$ ipython --no-banner

In [1]: import numpy as np

In [2]: np.set_printoptions(precision=1, suppress=True, linewidth=140, sign=" ")

In [3]: W0 = np.load("out1.npy")

In [4]: W0
Out[4]: 
array([[ 1,  3,  0,  2,  0,  3,  3,  3,  3,  3,  3],
       [ 3,  1,  3,  0,  2,  0,  3,  3,  3,  3,  3],
       [ 3,  3,  1,  3,  0,  2,  0,  3,  3,  3,  3],
       [ 3,  3,  3,  1,  3,  0,  2,  0,  3,  3,  3],
       [ 3,  3,  3,  3,  1,  3,  0,  2,  0,  3,  3],
       [ 3,  3,  3,  3,  3,  1,  3,  0,  2,  0,  3],
       [ 3,  3,  3,  3,  3,  3,  1,  3,  0,  2,  0],
       [ 0,  3,  3,  3,  3,  3,  3,  1,  3,  0,  2],
       [ 2,  0,  3,  3,  3,  3,  3,  3,  1,  3,  0],
       [ 0,  2,  0,  3,  3,  3,  3,  3,  3,  1,  3],
       [ 3,  0,  2,  0,  3,  3,  3,  3,  3,  3,  1]])

In [5]: u, v = W0[6], W0[2]

In [6]: u @ v
Out[6]: np.int64(51)

In [7]: pr = (u @ v) / (u @ u) * u

In [8]: np.outer(u, v)
Out[8]: 
array([[ 9,  9,  3,  9,  0,  6,  0,  9,  9,  9,  9],
       [ 9,  9,  3,  9,  0,  6,  0,  9,  9,  9,  9],
       [ 9,  9,  3,  9,  0,  6,  0,  9,  9,  9,  9],
       [ 9,  9,  3,  9,  0,  6,  0,  9,  9,  9,  9],
       [ 9,  9,  3,  9,  0,  6,  0,  9,  9,  9,  9],
       [ 9,  9,  3,  9,  0,  6,  0,  9,  9,  9,  9],
       [ 3,  3,  1,  3,  0,  2,  0,  3,  3,  3,  3],
       [ 9,  9,  3,  9,  0,  6,  0,  9,  9,  9,  9],
       [ 0,  0,  0,  0,  0,  0,  0,  0,  0,  0,  0],
       [ 6,  6,  2,  6,  0,  4,  0,  6,  6,  6,  6],
       [ 0,  0,  0,  0,  0,  0,  0,  0,  0,  0,  0]])

In [9]: X = np.load("run19.npy")

In [10]: X
Out[10]: 
array([[ 1, -1,  1, -1],
       [ 1,  0,  0,  0],
       [ 1,  1,  1,  1],
       [ 1,  2,  4,  8],
       [ 1,  3,  9, 27],
       [ 1,  4, 16, 64]])

In [11]: x0 = np.array([2, 1, 3, -1])

In [12]: rhs = X @ x0

In [13]: np.linalg.lstsq(X, rhs)[0]
Out[13]: array([ 2.,  1.,  3., -1.])

In [14]: rhs
Out[14]: array([  5,   2,   5,   8,   5, -10])

In [15]: np.round(np.linalg.pinv(X) @ X, 1) + 0
Out[15]: 
array([[ 1.,  0.,  0.,  0.],
       [ 0.,  1.,  0.,  0.],
       [ 0.,  0.,  1.,  0.],
       [ 0.,  0.,  0.,  1.]])

In [16]: np.linalg.solve(X.T @ X, X.T @ rhs)
Out[16]: array([ 2.,  1.,  3., -1.])

In [17]: rng = np.random.default_rng(102545)

In [18]: rhs = rhs + 0.1 * rng.normal(size=6)

In [19]: rhs
Out[19]: array([  5.2,   2.1,   5. ,   7.8,   5.1, -10.2])

In [20]: b, *_ = np.linalg.lstsq(X, rhs)

In [21]: [round(float(np.linalg.norm(np.linalg.solve(X.T @ X + lam * np.eye(4), X.T @ rhs))), 2) for lam in (0, 1, 10, 100)]
Out[21]: [3.91, 3.61, 2.24, 0.48]

In [22]: b.round()
Out[22]: array([ 2.,  1.,  3., -1.])

In [23]: round(float(np.linalg.norm(rhs - X @ b)), 1)
Out[23]: 0.2
